$ python -q
>>> import numpy as np
>>> import numpy.linalg as la
>>> np.set_printoptions(precision=2, suppress=True, linewidth=200)
>>> feats = np.load("layer9.npy")
>>> print(feats)
[[  7. -16.   8.]
 [-16.  67. -32.]
 [  8. -32.  19.]]
>>> def softmax(z):
...     e = np.exp(z - z.max(axis=-1, keepdims=True))
...     return e / e.sum(axis=-1, keepdims=True)
... 
>>> print(np.round(softmax(feats[0]), 2) + 0)
[0.27 0.   0.73]
>>> att = feats @ feats.T / np.sqrt(3)
>>> print(np.round(softmax(att), 2) + 0)
[[0. 0. 1.]
 [0. 1. 0.]
 [0. 0. 1.]]
>>> print(softmax(att).round(6).argmax(axis=1))
[2 1 2]
>>> print(softmax(att)[0] @ feats)
[  8. -32.  19.]
>>> x = np.array([2, 4, 5])
>>> y = feats @ x
>>> print(y)
[-10.  76. -17.]
>>> print(la.solve(feats, feats[:, 2]))
[-0.  0.  1.]
>>> print(np.round(la.solve(feats.T, feats[1]), 2) + 0)
[0. 1. 0.]
>>> print(la.solve(feats, -2 * y))
[ -4.  -8. -10.]
>>> x = np.ones(3)
>>> for _ in range(5):
...     x = feats @ x
...     x /= la.norm(x)
...     print(round(x @ feats @ x, 2))
... 
81.23
86.99
87.0
87.0
87.0
>>> print(np.round(la.eigvalsh(feats)[-1], 2))
87.0
>>> Lm = la.cholesky(feats)
>>> print(Lm)
[[ 2.65  0.    0.  ]
 [-6.05  5.52  0.  ]
 [ 3.02 -2.49  1.92]]
>>> print(np.round(np.prod(np.diag(Lm)) ** 2, 2), np.round(la.det(feats), 2))
783.0 783.0
>>> print(np.diag(Lm) ** 2)
[ 7.   30.43  3.68]
>>> X = np.load("out1.npy")
>>> print(X)
[[ 2 -3 -2]
 [-2  2 -3]
 [-3 -2  2]]
>>> rng = np.random.default_rng(14)
>>> lab = rng.permutation(3)
>>> M2 = X[:, lab] * rng.choice([-1, 1], 3)
>>> print(M2)
[[-2 -2  3]
 [-3  2 -2]
 [ 2  3  2]]
>>> U, _, vt = la.svd(X.T @ M2)
>>> print(np.round(U @ vt, 2) + 0)
[[ 0. -1.  0.]
 [ 0.  0. -1.]
 [ 1.  0.  0.]]
>>> mat = np.load("arr.npy")
>>> print(mat)
[[ 1.99 -0.88  0.95]
 [-2.02  1.02 -1.07]
 [ 4.1  -1.98  1.96]
 [-3.95  1.98 -1.98]]
>>> print([round(float(x), 2) for x in la.svd(mat, compute_uv=False)[:3]])
[7.74, 0.12, 0.06]
>>> print(la.cond(mat) > 100)
True
>>> print(np.abs(la.svd(mat)[2][-1]))
[0.04 0.67 0.74]
>>> G = mat.T @ mat
>>> print(round(float(np.trace(G)), 2), round(float((mat ** 2).sum()), 2))
59.92 59.92
>>> print(np.round(la.svd(mat, compute_uv=False) ** 2, 2) + 0)
[59.9   0.01  0.  ]
>>> print(np.diag(G))
[40.45  9.66  9.81]
>>> print(np.round(la.eigvalsh(G)[::-1], 2) + 0)
[59.9   0.01  0.  ]
>>> U, sig, vt = la.svd(mat)
>>> print(sig)
[7.74 0.12 0.06]
>>> M2 = U[:, :1] @ np.diag(sig[:1]) @ vt[:1]
>>> print(M2)
[[ 1.95 -0.95  0.96]
 [-2.06  1.   -1.01]
 [ 4.07 -1.99  2.01]
 [-3.98  1.94 -1.96]]
>>> E = np.load("run16.npy")
>>> print(E)
[[1 0 1]
 [2 1 1]
 [2 1 1]]
>>> print([round(float(x), 2) for x in la.svd(E, compute_uv=False)[:3]])
[3.68, 0.67, 0.0]
>>> proj = np.triu(np.array([[5, -4, 1], [-2, 3, -3], [-1, -2, -5]]), 1) + np.eye(3)
>>> M2 = proj @ E @ la.inv(proj)
>>> print(M2)
[[ -5. -23. -66.]
 [ -4. -18. -52.]
 [  2.   9.  26.]]
>>> print(la.matrix_rank(M2))
2
>>> print(np.round(np.poly(M2), 2) + 0)
[ 1. -3.  0.  0.]
>>> print(proj @ E - E @ proj)
[[-6.  1. -4.]
 [-6.  5. -2.]
 [ 0.  8.  1.]]
>>> print(round(la.det(M2), 2))
-0.0
>>> U, sig, vt = la.svd(M2)
>>> V = vt[:(sig > 1e-8).sum()]
>>> x = M2[1] + -2 * M2[0] + rng.integers(2) * np.eye(3)[0]
>>> print(x)
[ 7. 28. 80.]
>>> print(np.allclose(V.T @ V @ x, x))
False
>>> print(la.matrix_rank(np.vstack([M2, x])))
3
>>> print(V.T @ V)
[[ 0.24 -0.38  0.19]
 [-0.38  0.81  0.1 ]
 [ 0.19  0.1   0.95]]
>>> print(np.round(E @ la.pinv(E) @ E, 2) + 0)
[[1. 0. 1.]
 [2. 1. 1.]
 [2. 1. 1.]]
>>> print(la.lstsq(E[:-1].T, E[-1])[2])
2
>>> print(np.unique(E.round(6), axis=0).shape)
(2, 3)
>>> print(np.trace(E))
3
>>> print((E - E.T) / 2)
[[ 0.  -1.  -0.5]
 [ 1.   0.   0. ]
 [ 0.5  0.   0. ]]
>>> la.determinant(E)
Traceback (most recent call last):
  File "<python-input-68>", line 1, in <module>
    la.determinant(E)
    ^^^^^^^^^^^^^^
AttributeError: module 'numpy.linalg' has no attribute 'determinant'
>>> print(round(float(np.abs(la.eigvals(E)).max()), 2))
3.0
>>> print(E @ E)
[[3 1 2]
 [6 2 4]
 [6 2 4]]
>>> arr = np.array([[1, 0, 0], [2, 1, 0], [2, 0, 1]])
>>> G = arr.T @ arr
>>> print(np.allclose(G, G.T))
True
>>> print(la.matrix_rank(G))
3
>>> print(G)
[[9 2 2]
 [2 1 0]
 [2 0 1]]
>>> q, Rm = la.qr(arr)
>>> print(np.allclose(Rm.T @ Rm, arr.T @ arr))
True
>>> print(np.round(q @ Rm, 2) + 0)
[[1. 0. 0.]
 [2. 1. 0.]
 [2. 0. 1.]]
>>> print(round(float(np.trace(q @ q.T)), 2))
3.0
>>> print(round(np.abs(la.eigvals(X)).max(), 2))
4.58
>>> print(np.allclose(X, X.T))
False
>>> print(round(float(la.det(X)), 2))
-63.0
>>> print(np.sort(np.abs(la.eigvals(X))))
[3.   4.58 4.58]
>>> print(X @ X)
[[16 -8  1]
 [ 1 16 -8]
 [-8  1 16]]
>>> print(np.trace(X))
6
>>> print(np.allclose(X @ X.T, X.T @ X))
True
>>> q, _ = la.qr(np.array([[1.2, -1.3, 2.4, -1.8],
...     [0.8, 1.0, -0.9, 2.3],
...     [-1.0, 1.3, 1.6, 1.2],
...     [0.7, -0.2, 0.9, -0.2]]))
>>> w = np.array([-4, -4, -4, 2])
>>> K = q @ np.diag(w) @ q.T
>>> print(K)
[[-3.09  0.6   0.13 -2.06]
 [ 0.6  -3.6   0.09 -1.36]
 [ 0.13  0.09 -3.98 -0.3 ]
 [-2.06 -1.36 -0.3   0.67]]
>>> # equal to its transpose
>>> w, V = la.eig(K)
>>> print(np.sort(la.eigvals(la.inv(K))))
[-0.25 -0.25 -0.25  0.5 ]
>>> w1 = np.array([[0, 1, 3, 1], [0, 1, 3, 1], [0, 0, 3, 1], [1, 3, 1, 1]])
>>> b = np.array([0, -3, -2, 0])
>>> H = np.maximum(K @ w1 + b, 0)
>>> print((H > 0).mean(axis=0))
[0.25 0.   0.   0.  ]
>>> print(la.matrix_rank(H))
1
>>> basis = np.array([[1, 3], [4, 1], [2, 4], [2, 4]])
>>> print(w1 @ basis)
[[12 17]
 [12 17]
 [ 8 16]
 [17 14]]
>>> print((H @ basis).round(6).argmax(axis=1))
[0 0 0 1]
>>> print(H @ basis)
[[0.   0.  ]
 [0.   0.  ]
 [0.   0.  ]
 [0.67 2.01]]
>>> F = np.array([[-9, 9, 5], [-10, 10, 7], [-4, 4, 4]])
>>> print(np.round(softmax(10 * F[1]), 2) + 0)
[0. 1. 0.]
>>> print(np.round(softmax(F[1]), 2) + 0)
[0.   0.95 0.05]
>>> att = F @ F.T / np.sqrt(3)
>>> print(np.round(softmax(att + np.triu(np.full(att.shape, -np.inf), 1)), 2) + 0)
[[1. 0. 0.]
 [0. 1. 0.]
 [0. 1. 0.]]
>>> print(softmax(att)[1] @ F)
[-10.  10.   7.]
>>> print(softmax(att).round(6).argmax(axis=1))
[1 1 1]
